$ ipython --no-banner

In [1]: import numpy as np

In [2]: np.set_printoptions(precision=2, suppress=True, linewidth=100, legacy="1.25")

In [3]: data = np.loadtxt("block4.csv", delimiter=",")

In [4]: data
Out[4]: 
array([[0., 1., 0.],
       [0., 0., 1.],
       [1., 0., 0.]])

In [5]: x = np.array([6, -5, 6])

In [6]: y = data @ x

In [7]: y
Out[7]: array([-5.,  6.,  6.])

In [8]: np.linalg.solve(data, data[:, 0])
Out[8]: array([1., 0., 0.])

In [9]: np.linalg.solve(data, -3 * y)
Out[9]: array([-18.,  15., -18.])

In [10]: x = np.array([1, -3, -1])

In [11]: round(np.linalg.norm(x), 2), round(np.linalg.norm(data @ x), 2)
Out[11]: (3.32, 3.32)

In [12]: round(np.linalg.det(data), 2)
Out[12]: 1.0

In [13]: [p for p in range(1, 25) if np.allclose(np.linalg.matrix_power(data, p), np.eye(3))]
Out[13]: [3, 6, 9, 12, 15, 18, 21, 24]

In [14]: Y = np.linalg.inv(data)

In [15]: round(np.linalg.det(data) * np.linalg.det(Y), 2)
Out[15]: 1.0

In [16]: np.linalg.inv(Y)
Out[16]: 
array([[0., 1., 0.],
       [0., 0., 1.],
       [1., 0., 0.]])

In [17]: np.round(np.linalg.slogdet(data)[0], 2)
Out[17]: 1.0

In [18]: np.allclose(Y, data.T)
Out[18]: True

In [19]: Y
Out[19]: 
array([[0., 0., 1.],
       [1., 0., 0.],
       [0., 1., 0.]])

In [20]: (np.abs(Y) > 1e-9).astype(int)
Out[20]: 
array([[0, 0, 1],
       [1, 0, 0],
       [0, 1, 0]])

In [21]: data @ data.T
Out[21]: 
array([[1., 0., 0.],
       [0., 1., 0.],
       [0., 0., 1.]])

In [22]: data[:, 2] @ data[:, 0]
Out[22]: 0.0

In [23]: data.T @ data
Out[23]: 
array([[1., 0., 0.],
       [0., 1., 0.],
       [0., 0., 1.]])

In [24]: rng = np.random.default_rng(7608)

In [25]: idx = rng.permutation(3)

In [26]: idx
Out[26]: array([2, 1, 0])

In [27]: Y = data[idx][:, idx]

In [28]: np.sort(np.abs(np.linalg.eigvals(Y)))
Out[28]: array([1., 1., 1.])

In [29]: Y
Out[29]: 
array([[0., 0., 1.],
       [1., 0., 0.],
       [0., 1., 0.]])

In [30]: round(np.linalg.det(Y), 2), round(float(np.linalg.det(data[idx])), 2)
Out[30]: (1.0, -1.0)
